In [1]: import numpy as np

In [2]: import numpy.linalg as la

In [3]: np.set_printoptions(suppress=True, linewidth=120)

In [4]: W2 = np.array([[0.1, 0.3, 0.7, 1.5, 0.1, 0.1, 0.6, -0.6, 0.4]])

In [5]: rng = np.random.default_rng(517)

In [6]: mat = np.array([[2],
   ...:     [2],
   ...:     [0],
   ...:     [-2],
   ...:     [1],
   ...:     [-1],
   ...:     [-2],
   ...:     [2],
   ...:     [-1],
   ...:     [1],
   ...:     [2],
   ...:     [0],
   ...:     [0],
   ...:     [-1],
   ...:     [-1],
   ...:     [2],
   ...:     [-2],
   ...:     [-2],
   ...:     [-2],
   ...:     [1],
   ...:     [1],
   ...:     [1],
   ...:     [0],
   ...:     [-2],
   ...:     [2],
   ...:     [0],
   ...:     [0],
   ...:     [-1],
   ...:     [-1],
   ...:     [1],
   ...:     [1],
   ...:     [-1],
   ...:     [-2],
   ...:     [-2],
   ...:     [0],
   ...:     [-2],
   ...:     [0]]) @ W2 + 0.3 * rng.normal(size=(37, 9))

In [7]: print(mat.round(2) + 0)
[[ 0.07  0.65  1.82  2.88  0.08 -0.36  1.16 -1.17  0.94]
 [ 0.27  0.59  1.47  2.59 -0.4   0.23  1.01 -1.34  0.76]
 [ 0.36  0.32 -0.14  0.5   0.05 -0.03  0.02 -0.22 -0.13]
 [ 0.1  -0.79 -1.85 -2.84 -0.44 -0.33 -1.13  1.2  -0.47]
 [ 0.67  0.53  0.41  1.38  0.38 -0.01  0.47 -0.82  0.4 ]
 [-0.5  -0.34 -0.53 -1.49  0.12 -0.54 -0.63  1.13 -0.09]
 [ 0.16 -0.65 -1.3  -3.26 -0.58 -0.26 -1.52  1.22 -0.72]
 [ 0.6   0.51  1.61  3.25  0.15  0.39  1.51 -0.92  0.72]
 [-0.14 -0.96 -0.79 -1.59 -0.19 -0.45 -1.31  0.65 -0.56]
 [-0.07  0.77  0.9   1.19  0.32 -0.22  0.65 -0.41  0.13]
 [-0.11  0.61  1.85  3.58  0.74  0.07  1.15 -1.21  0.87]
 [-0.14 -0.16 -0.32 -0.35  0.02 -0.22 -0.1  -0.6   0.03]
 [-0.05  1.19  0.36  0.27 -0.57  0.05  0.53 -0.12  0.39]
 [ 0.19  0.45 -1.39 -1.34 -0.14 -0.07 -1.    0.7  -0.17]
 [-0.09 -0.22 -0.57 -1.61 -0.2  -0.21 -0.34  0.69 -0.24]
 [ 0.56  0.45  0.98  2.8   0.32  0.09  1.33 -1.67  0.81]
 [ 0.27  0.19 -1.33 -2.92 -0.12  0.13 -1.39  1.41 -0.36]
 [-0.17 -0.33 -1.69 -3.33 -1.15 -0.62 -1.26  1.3  -0.76]
 [ 0.   -0.84 -1.4  -2.79  0.06 -0.34 -1.3   0.77 -0.61]
 [-0.41  0.52  0.97  1.31  0.22  0.23  0.94 -0.83  0.32]
 [ 0.23  0.33  0.49  1.91 -0.15 -0.06  0.77 -0.94  0.04]
 [ 0.19  0.48  1.21  1.25  0.19  0.37  0.95 -0.85  0.07]
 [ 0.24 -0.16  0.08  0.05  0.3  -0.69  0.6  -0.03  0.03]
 [-0.78 -1.04 -1.47 -2.89 -0.04  0.19 -1.63  0.76 -0.38]
 [ 0.47  0.39  1.02  2.64  0.29  0.43  1.39 -1.01  0.57]
 [-0.34  0.05  0.19 -0.24 -0.26 -0.21  0.07 -0.08  0.36]
 [ 0.45 -0.21 -0.29  0.17  0.29 -0.4  -0.05 -0.4  -0.19]
 [-0.29  0.06 -1.33 -1.32 -0.11 -0.21 -0.39  0.58 -0.69]
 [-0.54 -0.48 -0.28 -1.08  0.22 -0.59 -1.02  0.52 -0.5 ]
 [-0.45  0.11  0.85  1.7   0.01  0.    0.63 -0.71  0.74]
 [ 0.26  0.35  0.35  1.15  0.1   0.48  0.78 -0.87  0.37]
 [-0.32  0.06 -0.89 -1.36 -0.29 -0.37 -0.28  0.27 -0.4 ]
 [ 0.03 -0.56 -1.27 -2.81 -0.22 -0.13 -0.91  1.23 -0.86]
 [ 0.34 -0.25 -1.14 -2.52 -0.8  -0.1  -1.26  1.3  -0.44]
 [-0.35  0.04  0.   -0.06  0.09  0.29  0.18  0.23  0.27]
 [-0.01 -1.01 -1.33 -2.75 -0.24 -0.1  -1.33  1.59 -0.71]
 [ 0.66 -0.5   0.11  0.49 -0.22 -0.24 -0.27 -0.21 -0.26]]

In [8]: M2 = np.c_[mat[:, :7] @ np.array([[2, 2, 1, 2, 0, 0, 2],
   ...:     [0, 2, 1, 0, 2, 0, 0],
   ...:     [1, 1, 1, 1, 2, 0, 2],
   ...:     [1, 1, 1, 0, 1, 2, 1],
   ...:     [1, 2, 0, 2, 0, 2, 0],
   ...:     [2, 0, 2, 2, 0, 0, 2],
   ...:     [2, 0, 0, 1, 2, 0, 0]]), np.array([3, 1, 2, 3, 1, 2, 0, 2, 3, 3, 2, 1, 3, 1, 3, 1, 1, 1, 1, 1, 3, 2, 0, 2, 2, 1, 0, 3, 2, 1, 1, 0, 1, 1, 3, 0, 1])]

In [9]: print(M2.round(2))
[[  6.52   6.3    4.7    2.56  10.14   5.92   5.94   3.  ]
 [  6.7    4.99   5.38   2.69   8.73   4.39   6.53   1.  ]
 [  1.11   1.81   0.98   0.64   0.9    1.1    0.87   2.  ]
 [ -7.85  -6.94  -6.04  -4.32 -10.38  -6.56  -6.99   3.  ]
 [  4.44   4.95   2.97   2.97   4.21   3.52   3.53   1.  ]
 [ -5.22  -3.45  -3.93  -2.98  -4.49  -2.72  -4.61   2.  ]
 [ -8.39  -6.71  -5.58  -4.19 -10.21  -7.69  -6.07   0.  ]
 [ 10.     7.38   6.74   5.39  10.5    6.81   8.44   2.  ]
 [ -6.37  -4.97  -4.38  -3.66  -7.72  -3.57  -4.34   3.  ]
 [  3.14   4.13   2.35   1.62   5.83   3.01   2.41   3.  ]
 [  8.38   7.91   6.07   4.39  10.81   8.63   7.21   2.  ]
 [ -1.57  -1.24  -1.42  -1.11  -1.52  -0.67  -1.72   1.  ]
 [  1.12   1.77   1.86  -0.25   4.42  -0.61   0.99   3.  ]
 [ -4.62  -1.71  -2.22  -2.41  -5.22  -2.95  -3.87   1.  ]
 [ -3.65  -3.2   -2.91  -1.91  -3.86  -3.61  -3.35   3.  ]
 [  8.06   6.44   4.97   4.24   8.34   6.24   6.06   1.  ]
 [ -6.37  -3.57  -3.54  -2.17  -7.99  -6.09  -4.79   1.  ]
 [-10.26  -8.31  -6.75  -6.82  -9.87  -8.96  -8.29   1.  ]
 [ -7.42  -5.76  -5.72  -3.26  -9.88  -5.47  -6.27   1.  ]
 [  4.03   2.94   2.86   2.     6.18   3.06   2.89   1.  ]
 [  4.12   3.22   2.83   1.3    5.08   3.53   3.23   3.  ]
 [  5.66   4.18   3.87   3.66   6.53   2.88   4.78   2.  ]
 [  0.72   0.89  -1.18   0.37   1.1    0.69  -0.7    0.  ]
 [ -8.85  -8.08  -5.81  -4.38 -11.17  -5.86  -7.03   2.  ]
 [  8.55   5.96   5.38   4.81   8.23   5.86   6.49   2.  ]
 [ -1.28  -1.16  -0.77  -1.36   0.36  -1.    -0.97   1.  ]
 [  0.16   0.93  -0.68   0.33  -0.91   0.91  -0.32   0.  ]
 [ -4.53  -3.33  -3.3   -2.93  -4.63  -2.85  -4.98   3.  ]
 [ -5.44  -2.97  -3.57  -3.12  -4.65  -1.72  -3.91   2.  ]
 [  2.89   1.89   2.19   0.58   4.87   3.42   2.47   1.  ]
 [  4.64   2.9    3.07   2.81   4.1    2.49   3.33   1.  ]
 [ -4.49  -3.35  -3.26  -3.13  -3.59  -3.31  -4.52   0.  ]
 [ -6.32  -5.58  -4.87  -2.81  -8.3   -6.07  -5.54   1.  ]
 [ -6.51  -5.09  -3.79  -3.54  -7.83  -6.63  -4.34   1.  ]
 [  0.25  -0.5    0.2    0.23   0.37   0.06  -0.2    3.  ]
 [ -7.19  -6.59  -5.29  -3.35 -10.08  -5.98  -5.62   0.  ]
 [  0.67   0.49   0.28   0.24  -0.83   0.54   1.55   1.  ]]

In [10]: print(la.matrix_rank(M2))
8

In [11]: print(la.matrix_rank(np.c_[mat, M2]))
10

In [12]: X = np.arange(25).reshape(5, 5) + -3

In [13]: print(X)
[[-3 -2 -1  0  1]
 [ 2  3  4  5  6]
 [ 7  8  9 10 11]
 [12 13 14 15 16]
 [17 18 19 20 21]]

In [14]: # null space of dimension 3

In [15]: print(round(la.det(X[::-1]), 2))
0.0

In [16]: print(np.einsum("ii->", X))
45

In [17]: print(round(la.det(X.T), 2))
0.0

In [18]: print(np.round(np.poly(X), 2) + 0)
[   1.  -45. -250.    0.    0.    0.]

In [19]: print(np.einsum("ij,ji->", X, X))
2525

In [20]: print(np.round(la.eigvals(X).sum().real, 2))
45.0

In [21]: r = la.matrix_rank(X)

In [22]: print(r)
2

In [23]: ns = la.svd(X)[2][r:].T

In [24]: print(np.round(ns @ ns.T, 2) + 0)
[[ 0.4 -0.4 -0.2  0.   0.2]
 [-0.4  0.7 -0.2 -0.1  0. ]
 [-0.2 -0.2  0.8 -0.2 -0.2]
 [ 0.  -0.1 -0.2  0.7 -0.4]
 [ 0.2  0.  -0.2 -0.4  0.4]]

In [25]: print(la.matrix_rank(X.T @ X), la.matrix_rank(X @ X.T))
2 2

In [26]: print([int(la.matrix_rank(np.delete(X, i, axis=0))) for i in range(5)])
[2, 2, 2, 2, 2]

In [27]: print(np.allclose(X, X.T))
False

In [28]: print(X @ X)
[[  15   10    5    0   -5]
 [ 190  210  230  250  270]
 [ 365  410  455  500  545]
 [ 540  610  680  750  820]
 [ 715  810  905 1000 1095]]

In [29]: print(np.round(np.abs(la.eigvals(X)).max(), 2))
50.0

In [30]: print((X - X.T) / 2)
[[ 0. -2. -4. -6. -8.]
 [ 2.  0. -2. -4. -6.]
 [ 4.  2.  0. -2. -4.]
 [ 6.  4.  2.  0. -2.]
 [ 8.  6.  4.  2.  0.]]

In [31]: A = np.loadtxt("data.csv", delimiter=",")

In [32]: print(A)
[[ 0.  0.  0.  0. -1.  0.  0.  0.]
 [ 0.  0.  0. -1.  0.  0. -1.  0.]
 [ 0.  0.  0.  0.  0. -1.  0. -1.]
 [ 0. -1.  0.  0.  0.  0. -1.  0.]
 [-1.  0.  0.  0.  0.  0.  0.  0.]
 [ 0.  0. -1.  0.  0.  0.  0. -1.]
 [ 0. -1.  0. -1.  0.  0.  0.  0.]
 [ 0.  0. -1.  0.  0. -1.  0.  0.]]

In [33]: U, sigma, Vh = la.svd(mat, full_matrices=False)

In [34]: print(U.shape, sigma.shape, Vh.shape)
(37, 9) (9,) (9, 9)

In [35]: print(round(float(np.sqrt((sigma ** 2).sum())), 2), round(la.norm(mat), 2))
17.36 17.36

In [36]: print(np.allclose(A @ A.T, A.T @ A))
True

In [37]: print(round(np.abs(la.eigvals(A)).max(), 2))
2.0

In [38]: print(np.round(np.sort(np.abs(la.eigvals(A))), 2))
[1. 1. 1. 1. 1. 1. 2. 2.]
